% ipython --no-banner

In [1]: import numpy as np

In [2]: import numpy.linalg as la

In [3]: np.set_printoptions(precision=2, suppress=True, linewidth=100, legacy="1.25")

In [4]: rd = lambda a: np.round(a, 2) + 0

In [5]: J = np.load("layer6.npy")

In [6]: J
Out[6]: 
array([[ 3,  2, -3,  0,  0,  0,  0,  0,  0,  0],
       [-2,  3, -3,  0,  0,  0,  0,  0,  0,  0],
       [ 3,  2,  1,  0,  0,  0,  0,  0,  0,  0],
       [ 0,  0,  0, -1,  2,  2, -2, -3, -2,  1],
       [ 0,  0,  0, -3,  1,  0,  3, -2, -1, -1],
       [ 0,  0,  0,  2,  3,  3,  1,  0,  3, -2],
       [ 0,  0,  0, -2,  2, -1,  3, -2,  3,  2],
       [ 0,  0,  0, -1, -1, -2,  1, -3,  0,  0],
       [ 0,  0,  0, -3,  3,  3, -2,  3,  1,  1],
       [ 0,  0,  0, -1,  1,  3, -2, -3, -3, -3]])

In [7]: # 2 blocks once reordered

In [8]: def softmax(z):
   ...:     e = np.exp(z - z.max(axis=-1, keepdims=True))
   ...:     return e / e.sum(axis=-1, keepdims=True)
   ...: 

In [9]: rd(softmax(J[9]))
Out[9]: array([0.04, 0.04, 0.04, 0.01, 0.1 , 0.76, 0.01, 0.  , 0.  , 0.  ])

In [10]: att = J @ J.T / np.sqrt(10)

In [11]: rd(softmax(att)[9] @ J)
Out[11]: array([ 0.  ,  0.  ,  0.  , -1.  ,  1.  ,  3.  , -2.  , -3.  , -3.  , -2.98])

In [12]: M2 = J ** -1
ValueError: Integers to negative integer powers are not allowed.


In [13]: M2 = la.inv(J)

In [14]: print(rd(la.slogdet(J)[0]))
-1.0

In [15]: (la.matrix_power((J != 0) + (J.T != 0) + np.eye(10), 10) > 0).astype(int)
Out[15]: 
array([[1, 1, 1, 0, 0, 0, 0, 0, 0, 0],
       [1, 1, 1, 0, 0, 0, 0, 0, 0, 0],
       [1, 1, 1, 0, 0, 0, 0, 0, 0, 0],
       [0, 0, 0, 1, 1, 1, 1, 1, 1, 1],
       [0, 0, 0, 1, 1, 1, 1, 1, 1, 1],
       [0, 0, 0, 1, 1, 1, 1, 1, 1, 1],
       [0, 0, 0, 1, 1, 1, 1, 1, 1, 1],
       [0, 0, 0, 1, 1, 1, 1, 1, 1, 1],
       [0, 0, 0, 1, 1, 1, 1, 1, 1, 1],
       [0, 0, 0, 1, 1, 1, 1, 1, 1, 1]])

In [16]: rd(np.sort(la.eigvals(J).real))
Out[16]: array([-3.62, -3.11, -3.11,  0.47,  1.06,  2.22,  2.39,  2.39,  4.65,  4.65])

In [17]: J.reshape(-1, 2)
Out[17]: 
array([[ 3,  2],
       [-3,  0],
       [ 0,  0],
       [ 0,  0],
       [ 0,  0],
       [-2,  3],
       [-3,  0],
       [ 0,  0],
       [ 0,  0],
       [ 0,  0],
       [ 3,  2],
       [ 1,  0],
       [ 0,  0],
       [ 0,  0],
       [ 0,  0],
       [ 0,  0],
       [ 0, -1],
       [ 2,  2],
       [-2, -3],
       [-2,  1],
       [ 0,  0],
       [ 0, -3],
       [ 1,  0],
       [ 3, -2],
       [-1, -1],
       [ 0,  0],
       [ 0,  2],
       [ 3,  3],
       [ 1,  0],
       [ 3, -2],
       [ 0,  0],
       [ 0, -2],
       [ 2, -1],
       [ 3, -2],
       [ 3,  2],
       [ 0,  0],
       [ 0, -1],
       [-1, -2],
       [ 1, -3],
       [ 0,  0],
       [ 0,  0],
       [ 0, -3],
       [ 3,  3],
       [-2,  3],
       [ 1,  1],
       [ 0,  0],
       [ 0, -1],
       [ 1,  3],
       [-2, -3],
       [-3, -3]])

In [18]: J.reshape(2, -1)
Out[18]: 
array([[ 3,  2, -3,  0,  0,  0,  0,  0,  0,  0, -2,  3, -3,  0,  0,  0,  0,  0,  0,  0,  3,  2,
         1,  0,  0,  0,  0,  0,  0,  0,  0,  0,  0, -1,  2,  2, -2, -3, -2,  1,  0,  0,  0, -3,
         1,  0,  3, -2, -1, -1],
       [ 0,  0,  0,  2,  3,  3,  1,  0,  3, -2,  0,  0,  0, -2,  2, -1,  3, -2,  3,  2,  0,  0,
         0, -1, -1, -2,  1, -3,  0,  0,  0,  0,  0, -3,  3,  3, -2,  3,  1,  1,  0,  0,  0, -1,
         1,  3, -2, -3, -3, -3]])

In [19]: print(J.ravel(order="F"))
[ 3 -2  3  0  0  0  0  0  0  0  2  3  2  0  0  0  0  0  0  0 -3 -3  1  0  0  0  0  0  0  0  0  0  0
 -1 -3  2 -2 -1 -3 -1  0  0  0  2  1  3  2 -1  3  1  0  0  0  2  0  3 -1 -2  3  3  0  0  0 -2  3  1
  3  1 -2 -2  0  0  0 -3 -2  0 -2 -3  3 -3  0  0  0 -2 -1  3  3  0  1 -3  0  0  0  1 -1 -2  2  0  1
 -3]

In [20]: t3 = J.reshape(10, 2, -1)

In [21]: np.einsum("ihd,ihd->ih", t3, t3)
Out[21]: 
array([[22,  0],
       [22,  0],
       [14,  0],
       [ 5, 22],
       [10, 15],
       [13, 23],
       [ 8, 27],
       [ 2, 14],
       [18, 24],
       [ 2, 40]])

In [22]: t3.sum(axis=1)
Out[22]: 
array([[ 3,  2, -3,  0,  0],
       [-2,  3, -3,  0,  0],
       [ 3,  2,  1,  0,  0],
       [ 2, -2, -3, -3,  3],
       [ 0,  3, -2, -4,  0],
       [ 3,  1,  0,  5,  1],
       [-1,  3, -2,  1,  4],
       [-2,  1, -3, -1, -1],
       [ 3, -2,  3, -2,  4],
       [ 3, -2, -3, -4, -2]])

In [23]: np.swapaxes(t3, 1, 2)[4]
Out[23]: 
array([[ 0,  0],
       [ 0,  3],
       [ 0, -2],
       [-3, -1],
       [ 1, -1]])
